$ python -q
>>> import numpy as np
>>> np.set_printoptions(precision=2, suppress=True, linewidth=100)
>>> mat = np.load("w.npy")
>>> mat
array([[ -1, -10,  -1,   8,  -1,  -3],
       [  1,  -8,  -5,   5,  -4,  -1],
       [  9,   0,   0,   0,  -9,   0],
       [ -3,  -6,   3,   6,   3,  -3],
       [  9,   0,   0,   0,  -9,   0],
       [  0,   0,   3,   1,   1,  -1],
       [ -1, -10,  -1,   8,  -1,  -3],
       [  5,  -4,  -4,   2,  -7,   0]])
>>> # rows 2 and 4 are equal
>>> U, sig, Vt = np.linalg.svd(mat, full_matrices=False)
>>> np.cumsum(sig ** 2) / np.sum(sig ** 2)
array([0.54, 0.95, 1.  , 1.  , 1.  , 1.  ])
>>> sig.round(2) + 0
array([23.69, 20.62,  7.17,  0.  ,  0.  ,  0.  ])
>>> np.round(Vt @ Vt.T, 2) + 0
array([[1., 0., 0., 0., 0., 0.],
       [0., 1., 0., 0., 0., 0.],
       [0., 0., 1., 0., 0., 0.],
       [0., 0., 0., 1., 0., 0.],
       [0., 0., 0., 0., 1., 0.],
       [0., 0., 0., 0., 0., 1.]])
>>> np.round(U.T @ U, 2) + 0
array([[1., 0., 0., 0., 0., 0.],
       [0., 1., 0., 0., 0., 0.],
       [0., 0., 1., 0., 0., 0.],
       [0., 0., 0., 1., 0., 0.],
       [0., 0., 0., 0., 1., 0.],
       [0., 0., 0., 0., 0., 1.]])
>>> np.round(sig / sig[0], 2) + 0
array([1.  , 0.87, 0.3 , 0.  , 0.  , 0.  ])
>>> np.round(np.sqrt((sig ** 2).sum()), 2), round(float(np.linalg.norm(mat)), 2)
(np.float64(32.22), 32.22)
>>> np.unique(mat.round(6), axis=0).shape
(6, 6)
>>> np.abs(np.diag(np.linalg.qr(mat)[1])) > 1e-9
array([ True,  True,  True, False, False, False])
>>> np.allclose(mat[:-1].T @ np.linalg.lstsq(mat[:-1].T, mat[-1])[0], mat[-1])
True
>>> np.round(mat @ np.linalg.pinv(mat) @ mat, 2) + 0
array([[ -1., -10.,  -1.,   8.,  -1.,  -3.],
       [  1.,  -8.,  -5.,   5.,  -4.,  -1.],
       [  9.,   0.,   0.,   0.,  -9.,   0.],
       [ -3.,  -6.,   3.,   6.,   3.,  -3.],
       [  9.,   0.,   0.,   0.,  -9.,   0.],
       [  0.,   0.,   3.,   1.,   1.,  -1.],
       [ -1., -10.,  -1.,   8.,  -1.,  -3.],
       [  5.,  -4.,  -4.,   2.,  -7.,   0.]])
>>> feats = np.load("m.npy")
>>> feats
array([[4, 0, 2, 3, 1, 3, 4],
       [0, 4, 4, 2, 1, 4, 4],
       [2, 4, 6, 2, 1, 3, 4],
       [3, 2, 2, 4, 6, 2, 2],
       [1, 1, 1, 6, 4, 5, 2],
       [3, 4, 3, 2, 5, 0, 3],
       [4, 4, 4, 2, 2, 3, 4]])
>>> # symmetric
>>> u = np.array([0, 3, 1, 1, 2, 0, -3])
>>> out = feats + np.outer(u, np.eye(7)[0])
>>> np.linalg.matrix_rank(np.linalg.inv(out) - np.linalg.inv(feats), tol=1e-8)
np.int64(1)
>>> rng = np.random.default_rng(7642)
>>> labels = rng.integers(0, 3, 9)
>>> arr = np.array([[3, -2, -1, 0, -3, 2, -3, -1, 1],
...     [0, 0, 3, 0, 3, -3, 3, -1, 0],
...     [-3, 0, 2, -2, 1, -1, -2, 1, 3],
...     [1, 2, 2, 2, -2, 0, -1, -2, -3],
...     [-2, 1, -2, 1, 0, 0, -3, -3, 2],
...     [-3, 1, -3, -3, 2, -3, -3, -1, -1],
...     [-1, -2, 0, -2, -2, 2, 3, 0, -2],
...     [-3, 3, 3, 2, 1, -3, 0, 0, 2],
...     [-2, -3, -2, 2, 0, -1, 0, -1, -3]]) * (labels[:, None] == labels)
>>> arr
array([[ 3,  0,  0,  0,  0,  0, -3,  0,  1],
       [ 0,  0,  3,  0,  0,  0,  0, -1,  0],
       [ 0,  0,  2,  0,  0,  0,  0,  1,  0],
       [ 0,  0,  0,  2, -2,  0,  0,  0,  0],
       [ 0,  0,  0,  1,  0,  0,  0,  0,  0],
       [ 0,  0,  0, -3,  2, -3,  0,  0,  0],
       [-1,  0,  0,  0,  0,  0,  3,  0, -2],
       [ 0,  3,  3,  0,  0,  0,  0,  0,  0],
       [-2,  0,  0,  0,  0,  0,  0,  0, -3]])
>>> round(float(np.linalg.det(arr)), 2)
2160.0
>>> (np.linalg.matrix_power((arr != 0) + (arr.T != 0) + np.eye(9), 9) > 0).astype(int)
array([[1, 0, 0, 0, 0, 0, 1, 0, 1],
       [0, 1, 1, 0, 0, 0, 0, 1, 0],
       [0, 1, 1, 0, 0, 0, 0, 1, 0],
       [0, 0, 0, 1, 1, 1, 0, 0, 0],
       [0, 0, 0, 1, 1, 1, 0, 0, 0],
       [0, 0, 0, 1, 1, 1, 0, 0, 0],
       [1, 0, 0, 0, 0, 0, 1, 0, 1],
       [0, 1, 1, 0, 0, 0, 0, 1, 0],
       [1, 0, 0, 0, 0, 0, 1, 0, 1]])
>>> np.flatnonzero(np.linalg.matrix_power((arr != 0) + (arr.T != 0) + np.eye(9), 9)[5])
array([3, 4, 5])
>>> np.sort(np.linalg.eigvals(arr).real)
array([-3.  , -3.  , -0.67, -0.67,  1.  ,  1.  ,  2.  ,  3.34,  4.  ])
>>> K = np.load("run15.npy")
>>> K
array([[ 2,  0,  0,  0,  0,  0,  0],
       [-2, -1,  0,  0,  0,  0,  0],
       [-1,  0, -2,  0,  0,  0,  0],
       [-2,  2,  0,  1,  0,  0,  0],
       [-1, -2,  1,  1,  2,  0,  0],
       [-1, -1,  1,  0,  0, -2,  0],
       [ 0,  1,  2,  0, -1,  0, -1]])
>>> u = np.array([-4, 5, 7, 5, 0, 2, 3])
>>> out = K + np.outer(u, np.eye(7)[0])
>>> np.linalg.matrix_rank(np.linalg.inv(out) - np.linalg.inv(K), tol=1e-8)
np.int64(1)
>>> round(float(np.linalg.det(out) / np.linalg.det(K)), 2), round(float(1 + np.linalg.solve(K, u)[0]), 2)
(-1.0, -1.0)
>>> np.linalg.matrix_rank(K - K[0, 0] * np.eye(7))
np.int64(6)
>>> [int(np.linalg.matrix_rank(np.linalg.matrix_power(K, p))) for p in range(1, 8)]
[7, 7, 7, 7, 7, 7, 7]
>>> np.diff(K, axis=0)
array([[-4, -1,  0,  0,  0,  0,  0],
       [ 1,  1, -2,  0,  0,  0,  0],
       [-1,  2,  2,  1,  0,  0,  0],
       [ 1, -4,  1,  0,  2,  0,  0],
       [ 0,  1,  0, -1, -2, -2,  0],
       [ 1,  2,  1,  0, -1,  2, -1]])
>>> K - K[0]
array([[ 0,  0,  0,  0,  0,  0,  0],
       [-4, -1,  0,  0,  0,  0,  0],
       [-3,  0, -2,  0,  0,  0,  0],
       [-4,  2,  0,  1,  0,  0,  0],
       [-3, -2,  1,  1,  2,  0,  0],
       [-3, -1,  1,  0,  0, -2,  0],
       [-2,  1,  2,  0, -1,  0, -1]])
>>> K.shape
(7, 7)
>>> K.mean(axis=0)
array([-0.71, -0.14,  0.29,  0.29,  0.14, -0.29, -0.14])
>>> out = K / np.linalg.norm(K, axis=1, keepdims=True)
>>> C2 = out @ out.T
>>> C2[2]
array([-0.45,  0.4 ,  1.  ,  0.3 , -0.13, -0.17, -0.68])
>>> C2.round(2) + 0
array([[ 1.  , -0.89, -0.45, -0.67, -0.3 , -0.38,  0.  ],
       [-0.89,  1.  ,  0.4 ,  0.3 ,  0.54,  0.51, -0.17],
       [-0.45,  0.4 ,  1.  ,  0.3 , -0.13, -0.17, -0.68],
       [-0.67,  0.3 ,  0.3 ,  1.  , -0.1 ,  0.  ,  0.25],
       [-0.3 ,  0.54, -0.13, -0.1 ,  1.  ,  0.46, -0.23],
       [-0.38,  0.51, -0.17,  0.  ,  0.46,  1.  ,  0.14],
       [ 0.  , -0.17, -0.68,  0.25, -0.23,  0.14,  1.  ]])
>>> np.argwhere(np.triu(np.abs(C2) > 0.95, 1))
array([], shape=(0, 2), dtype=int64)
>>> np.linalg.norm(out, axis=1)
array([1., 1., 1., 1., 1., 1., 1.])
